>>> import numpy as np
>>> import numpy.linalg as la
>>> np.set_printoptions(precision=3, suppress=True, linewidth=160, legacy="1.25")
>>> E = np.loadtxt("mat.csv", delimiter=",")
>>> print(E)
[[-1.  1.  1.  1.  1.  1.  1.  1.  1.  1.]
 [ 1. -1.  1.  1.  1.  1.  1.  1.  1.  1.]
 [ 1.  1. -1.  1.  1.  1.  1.  1.  1.  1.]
 [ 1.  1.  1. -1.  1.  1.  1.  1.  1.  1.]
 [ 1.  1.  1.  1. -1.  1.  1.  1.  1.  1.]
 [ 1.  1.  1.  1.  1. -1.  1.  1.  1.  1.]
 [ 1.  1.  1.  1.  1.  1. -1.  1.  1.  1.]
 [ 1.  1.  1.  1.  1.  1.  1. -1.  1.  1.]
 [ 1.  1.  1.  1.  1.  1.  1.  1. -1.  1.]
 [ 1.  1.  1.  1.  1.  1.  1.  1.  1. -1.]]
>>> rng = np.random.default_rng(82446)
>>> A2 = E + rng.integers(-2, 3, (10, 1)) @ rng.integers(-2, 3, (1, 10))
>>> print(A2)
[[-1. -1.  3.  2. -1.  0.  2.  3.  2.  2.]
 [ 1.  3. -3. -1.  5.  3. -1. -3. -1. -1.]
 [ 1. -1.  1.  2. -1.  0.  2.  3.  2.  2.]
 [ 1. -3.  5.  1. -3. -1.  3.  5.  3.  3.]
 [ 1.  1.  1.  1. -1.  1.  1.  1.  1.  1.]
 [ 1.  1.  1.  1.  1. -1.  1.  1.  1.  1.]
 [ 1. -3.  5.  3. -3. -1.  1.  5.  3.  3.]
 [ 1.  3. -1.  0.  3.  2.  0. -3.  0.  0.]
 [ 1.  1.  1.  1.  1.  1.  1.  1. -1.  1.]
 [ 1. -1.  3.  2. -1.  0.  2.  3.  2.  0.]]
>>> print(la.matrix_rank(A2 - E, tol=1e-8))
1
>>> print(np.abs(A2 - E).sum(axis=1))
[13. 26. 13. 26.  0.  0. 26. 13.  0. 13.]
>>> x0 = np.array([-1, 1, 0, 1, -1, 2, 1, -3, 3, 1])
>>> rhs = E @ x0
>>> c, lr = np.zeros(10), 1 / la.norm(E, 2) ** 2
>>> for i in range(150):
...     c -= lr * E.T @ (E @ c - rhs)
...     if i % 50 == 0: print(i, round(la.norm(E @ c - rhs), 3))
... 
0 9.634
50 0.382
100 0.015
>>> print(c.round(3) + 0)
[-1.  1.  0.  1. -1.  2.  1. -3.  3.  1.]
>>> print(np.round(la.cond(E), 3))
4.0
>>> ev, V = la.eigh(E)
>>> print(np.abs(V[:, -1]))
[0.316 0.316 0.316 0.316 0.316 0.316 0.316 0.316 0.316 0.316]
>>> print(np.abs(V[:, -1]).round(6).argmax())
0
>>> print((ev > 1e-8).sum(), (ev < -1e-8).sum())
1 9
>>> print(V @ np.diag(ev) @ V.T)
[[-1.  1.  1.  1.  1.  1.  1.  1.  1.  1.]
 [ 1. -1.  1.  1.  1.  1.  1.  1.  1.  1.]
 [ 1.  1. -1.  1.  1.  1.  1.  1.  1.  1.]
 [ 1.  1.  1. -1.  1.  1.  1.  1.  1.  1.]
 [ 1.  1.  1.  1. -1.  1.  1.  1.  1.  1.]
 [ 1.  1.  1.  1.  1. -1.  1.  1.  1.  1.]
 [ 1.  1.  1.  1.  1.  1. -1.  1.  1.  1.]
 [ 1.  1.  1.  1.  1.  1.  1. -1.  1.  1.]
 [ 1.  1.  1.  1.  1.  1.  1.  1. -1.  1.]
 [ 1.  1.  1.  1.  1.  1.  1.  1.  1. -1.]]
>>> print(np.round(V.T @ V, 3) + 0)
[[1. 0. 0. 0. 0. 0. 0. 0. 0. 0.]
 [0. 1. 0. 0. 0. 0. 0. 0. 0. 0.]
 [0. 0. 1. 0. 0. 0. 0. 0. 0. 0.]
 [0. 0. 0. 1. 0. 0. 0. 0. 0. 0.]
 [0. 0. 0. 0. 1. 0. 0. 0. 0. 0.]
 [0. 0. 0. 0. 0. 1. 0. 0. 0. 0.]
 [0. 0. 0. 0. 0. 0. 1. 0. 0. 0.]
 [0. 0. 0. 0. 0. 0. 0. 1. 0. 0.]
 [0. 0. 0. 0. 0. 0. 0. 0. 1. 0.]
 [0. 0. 0. 0. 0. 0. 0. 0. 0. 1.]]
>>> print(E @ (-1.0) ** np.arange(10))
[-2.  2. -2.  2. -2.  2. -2.  2. -2.  2.]
>>> print((E @ E)[0])
[10.  6.  6.  6.  6.  6.  6.  6.  6.  6.]
>>> print(np.fft.fft(E[0]))
[ 8.+0.j -2.+0.j -2.+0.j -2.+0.j -2.+0.j -2.+0.j -2.+0.j -2.+0.j -2.+0.j -2.+0.j]
>>> F = np.load("arr.npy")
>>> print(F)
[[0.231 0.    0.154 0.231 0.077 0.077 0.    0.    0.231]
 [0.067 0.267 0.067 0.067 0.2   0.    0.067 0.067 0.2  ]
 [0.273 0.091 0.091 0.    0.091 0.    0.273 0.091 0.091]
 [0.143 0.095 0.143 0.143 0.048 0.143 0.143 0.048 0.095]
 [0.158 0.158 0.105 0.105 0.105 0.053 0.158 0.    0.158]
 [0.176 0.118 0.059 0.118 0.118 0.118 0.059 0.059 0.176]
 [0.118 0.118 0.059 0.059 0.176 0.118 0.235 0.059 0.059]
 [0.062 0.062 0.125 0.188 0.062 0.062 0.125 0.125 0.188]
 [0.188 0.    0.125 0.188 0.188 0.    0.    0.125 0.188]]
>>> q, R = la.qr(F)
>>> print(np.allclose(R.T @ R, F.T @ F))
True
>>> print(round(float(abs(R[0, 0])), 3), round(float(la.norm(F[:, 0])), 3))
0.511 0.511
>>> print(np.round(q.T @ q, 3) + 0)
[[1. 0. 0. 0. 0. 0. 0. 0. 0.]
 [0. 1. 0. 0. 0. 0. 0. 0. 0.]
 [0. 0. 1. 0. 0. 0. 0. 0. 0.]
 [0. 0. 0. 1. 0. 0. 0. 0. 0.]
 [0. 0. 0. 0. 1. 0. 0. 0. 0.]
 [0. 0. 0. 0. 0. 1. 0. 0. 0.]
 [0. 0. 0. 0. 0. 0. 1. 0. 0.]
 [0. 0. 0. 0. 0. 0. 0. 1. 0.]
 [0. 0. 0. 0. 0. 0. 0. 0. 1.]]
>>> print(np.round(np.abs(la.eigvals(F)).max(), 3))
1.0
>>> print(round(float(np.trace(F)), 3))
1.502
>>> print(np.round(la.det(F), 3))
0.0
>>> def softmax(z):
...     e = np.exp(z - z.max(axis=-1, keepdims=True))
...     return e / e.sum(axis=-1, keepdims=True)
... 
>>> print(softmax(F).sum(axis=1))
[1. 1. 1. 1. 1. 1. 1. 1. 1.]
>>> print(softmax(F[2] + 5))
[0.13  0.108 0.108 0.099 0.108 0.099 0.13  0.108 0.108]
>>> S = F @ F.T / np.sqrt(9)
>>> print(softmax(S)[2] @ F)
[0.158 0.101 0.103 0.121 0.118 0.063 0.118 0.064 0.154]
>>> lab = rng.permutation(9)
>>> print(lab)
[3 0 2 5 4 1 7 6 8]
>>> A2 = F[lab][:, lab]
>>> print(np.sort(np.abs(la.eigvals(A2))))
[0.024 0.077 0.077 0.117 0.13  0.177 0.177 0.263 1.   ]
>>> print(round(np.trace(A2), 3))
1.502
>>> print(np.diag(A2))
[0.143 0.231 0.091 0.118 0.105 0.267 0.125 0.235 0.188]
>>> Uu, sig, vt = la.svd(F, full_matrices=False)
>>> print(np.abs(Uu[:, 0]).round(6).argmax())
0
>>> print(np.cumsum(sig ** 2) / np.sum(sig ** 2))
[0.776 0.877 0.932 0.962 0.981 0.993 0.998 1.    1.   ]
>>> print(Uu.shape, sig.shape, vt.shape)
(9, 9) (9,) (9, 9)
>>> print(np.round(Uu.T @ Uu, 3) + 0)
[[1. 0. 0. 0. 0. 0. 0. 0. 0.]
 [0. 1. 0. 0. 0. 0. 0. 0. 0.]
 [0. 0. 1. 0. 0. 0. 0. 0. 0.]
 [0. 0. 0. 1. 0. 0. 0. 0. 0.]
 [0. 0. 0. 0. 1. 0. 0. 0. 0.]
 [0. 0. 0. 0. 0. 1. 0. 0. 0.]
 [0. 0. 0. 0. 0. 0. 1. 0. 0.]
 [0. 0. 0. 0. 0. 0. 0. 1. 0.]
 [0. 0. 0. 0. 0. 0. 0. 0. 1.]]
>>> print(sig / sig[0])
[1.    0.36  0.266 0.195 0.157 0.126 0.076 0.054 0.008]
>>> print(np.round(Uu.T @ F @ vt.T, 3) + 0)
[[1.04  0.    0.    0.    0.    0.    0.    0.    0.   ]
 [0.    0.374 0.    0.    0.    0.    0.    0.    0.   ]
 [0.    0.    0.277 0.    0.    0.    0.    0.    0.   ]
 [0.    0.    0.    0.203 0.    0.    0.    0.    0.   ]
 [0.    0.    0.    0.    0.164 0.    0.    0.    0.   ]
 [0.    0.    0.    0.    0.    0.131 0.    0.    0.   ]
 [0.    0.    0.    0.    0.    0.    0.079 0.    0.   ]
 [0.    0.    0.    0.    0.    0.    0.    0.057 0.   ]
 [0.    0.    0.    0.    0.    0.    0.    0.    0.009]]
>>> K = np.loadtxt("out13.csv", delimiter=",")
>>> print(K)
[[0.188 0.    0.125 0.062 0.188 0.125 0.125 0.188]
 [0.071 0.214 0.143 0.071 0.143 0.071 0.143 0.143]
 [0.188 0.062 0.125 0.062 0.188 0.062 0.188 0.125]
 [0.154 0.077 0.231 0.308 0.077 0.077 0.    0.077]
 [0.083 0.25  0.    0.167 0.333 0.    0.083 0.083]
 [0.083 0.167 0.    0.167 0.167 0.167 0.083 0.167]
 [0.077 0.077 0.154 0.077 0.154 0.077 0.231 0.154]
 [0.    0.    0.077 0.077 0.231 0.077 0.231 0.308]]
>>> A2 = la.inv(K)
>>> print(np.round(la.inv(A2), 3) + 0)
[[0.188 0.    0.125 0.063 0.188 0.125 0.125 0.188]
 [0.071 0.214 0.143 0.071 0.143 0.071 0.143 0.143]
 [0.188 0.062 0.125 0.063 0.188 0.063 0.188 0.125]
 [0.154 0.077 0.231 0.308 0.077 0.077 0.    0.077]
 [0.083 0.25  0.    0.167 0.333 0.    0.083 0.083]
 [0.083 0.167 0.    0.167 0.167 0.167 0.083 0.167]
 [0.077 0.077 0.154 0.077 0.154 0.077 0.231 0.154]
 [0.    0.    0.077 0.077 0.231 0.077 0.231 0.308]]
>>> print(np.round(la.det(K) * A2, 3) + 0)
[[0. 0. 0. 0. 0. 0. 0. 0.]
 [0. 0. 0. 0. 0. 0. 0. 0.]
 [0. 0. 0. 0. 0. 0. 0. 0.]
 [0. 0. 0. 0. 0. 0. 0. 0.]
 [0. 0. 0. 0. 0. 0. 0. 0.]
 [0. 0. 0. 0. 0. 0. 0. 0.]
 [0. 0. 0. 0. 0. 0. 0. 0.]
 [0. 0. 0. 0. 0. 0. 0. 0.]]
>>> print((np.abs(A2) > 1e-9).astype(int))
[[1 1 1 1 1 1 1 1]
 [1 1 1 1 1 1 1 1]
 [1 1 1 1 1 1 1 1]
 [1 1 1 1 1 1 1 1]
 [1 1 1 1 1 1 1 1]
 [1 1 1 1 1 1 1 1]
 [1 1 1 1 1 1 1 1]
 [1 1 1 1 1 1 1 1]]
>>> print(np.allclose(A2, K.T))
False
>>> x0 = np.array([5, -2, -2, 3, 1, -5, -4, -2])
>>> rhs = K @ x0
>>> print(rhs)
[-0.438 -1.214 -0.375  0.615  0.25  -0.75  -1.308 -1.615]
>>> print(np.round(la.solve(K.T, K[6]), 3) + 0)
[0. 0. 0. 0. 0. 0. 1. 0.]
>>> print(la.solve(K, rhs))
[ 5. -2. -2.  3.  1. -5. -4. -2.]
>>> mat = np.load("sample16.npy")
>>> print(mat)
[[ 0  0  0  0  0  0  2  0  0  0]
 [ 0 -2  0  0  0  0  0  0  0  0]
 [ 0  0  0  0  0  0  0 -1  0  0]
 [ 0  0  4  0  0  0  0  0  0  0]
 [ 0  0  0  2  0  0  0  0  0  0]
 [ 1  0  0  0  0  0  0  0  0  0]
 [ 0  0  0  0  0  0  0  0 -5  0]
 [ 0  0  0  0  0 -5  0  0  0  0]
 [ 0  0  0  0  0  0  0  0  0  0]
 [ 0  0  0  0  0  0  0  0  0 -4]]
>>> Uu, sig, vt = la.svd(mat)
>>> V = vt[:(sig > 1e-8).sum()]
>>> x0 = mat[2] + -2 * mat[1] + rng.integers(2) * np.eye(10)[2]
>>> print(x0)
[ 0.  4.  1.  0.  0.  0.  0. -1.  0.  0.]
>>> print(np.allclose(V.T @ V @ x0, x0))
True
>>> W0 = np.load("case3.npy")
>>> print(W0)
[[-17   1  10  13   4  19   7  23 -14]
 [  9  15   7   8   5  -1 -16  -7  10]
 [  3  -3  -4  -5  -2  -5   1  -5   2]
 [  0   0   0   0   0   0   0   0   0]]
>>> rk = la.matrix_rank(W0)
>>> print(rk)
2
>>> N = la.svd(W0)[2][rk:].T
>>> print([int(la.matrix_rank(W0[:, :j + 1])) for j in range(9)])
[1, 2, 2, 2, 2, 2, 2, 2, 2]
>>> print([int(la.matrix_rank(W0[:i])) for i in range(1, len(W0) + 1)])
[1, 2, 2, 2]
>>> print(la.matrix_rank(W0.T @ W0), la.matrix_rank(W0 @ W0.T))
2 2
>>> Uu, sig, vt = la.svd(W0)
>>> print(np.argmax(sig[:-1] / (sig[1:] + 1e-6)) + 1)
2
>>> A2 = Uu[:, :2] @ np.diag(sig[:2]) @ vt[:2]
>>> print(round(la.norm(W0 - A2) / la.norm(W0), 3))
0.0
>>> print(round(float(np.abs(W0 - A2).max()), 3))
0.0
>>> print(round(la.norm(W0 - A2, 2), 3), round(sig[2], 3))
0.0 0.0
>>> print(la.matrix_rank(W0, rtol=0.05))
2
>>> print(la.norm(W0, axis=1))
[41.352 29.155 10.863  0.   ]
>>> print(W0[1] @ W0[2])
-52
>>> Uu, sig, vt = la.svd(W0)
>>> V = vt[:(sig > 1e-8).sum()]
>>> x0 = W0[3] + -2 * W0[1] + rng.integers(2) * np.eye(9)[7]
>>> print(x0)
[-18. -30. -14. -16. -10.   2.  32.  15. -20.]
>>> print(np.diag(V.T @ V))
[0.205 0.302 0.169 0.252 0.054 0.224 0.301 0.314 0.177]
>>> print(la.matrix_rank(np.vstack([W0, x0])))
3
>>> print(round(float(la.norm(x0 - V.T @ V @ x0)), 3))
0.828
>>> print(W0.sum(axis=1))
[ 46  30 -18   0]
>>> print(np.count_nonzero(W0))
27
>>> print(round(float(la.norm(W0)), 3))
51.749
>>> print(W0.mean(axis=0))
[-1.25  3.25  3.25  4.    1.75  3.25 -2.    2.75 -0.5 ]
>>> print(np.abs(W0).max())
23
>>> print(W0.sum(axis=0))
[-5 13 13 16  7 13 -8 11 -2]
>>> J = np.loadtxt("x.csv", delimiter=",")
>>> print(J)
[[0.5   0.    0.    0.5   0.   ]
 [0.    0.5   0.    0.5   0.   ]
 [0.    0.    0.5   0.5   0.   ]
 [0.    0.    0.333 0.667 0.   ]
 [0.333 0.    0.    0.333 0.333]]
>>> ev, V = la.eig(J)
>>> print(np.sort(la.eigvals(J @ J)))
[0.028 0.111 0.25  0.25  1.   ]
>>> print(round(np.prod(ev), 3))
0.014
>>> print(J @ V[:, 0] - ev[0] * V[:, 0])
[0. 0. 0. 0. 0.]
>>> print(np.sort(la.eigvals(la.inv(J))))
[1. 2. 2. 3. 6.]
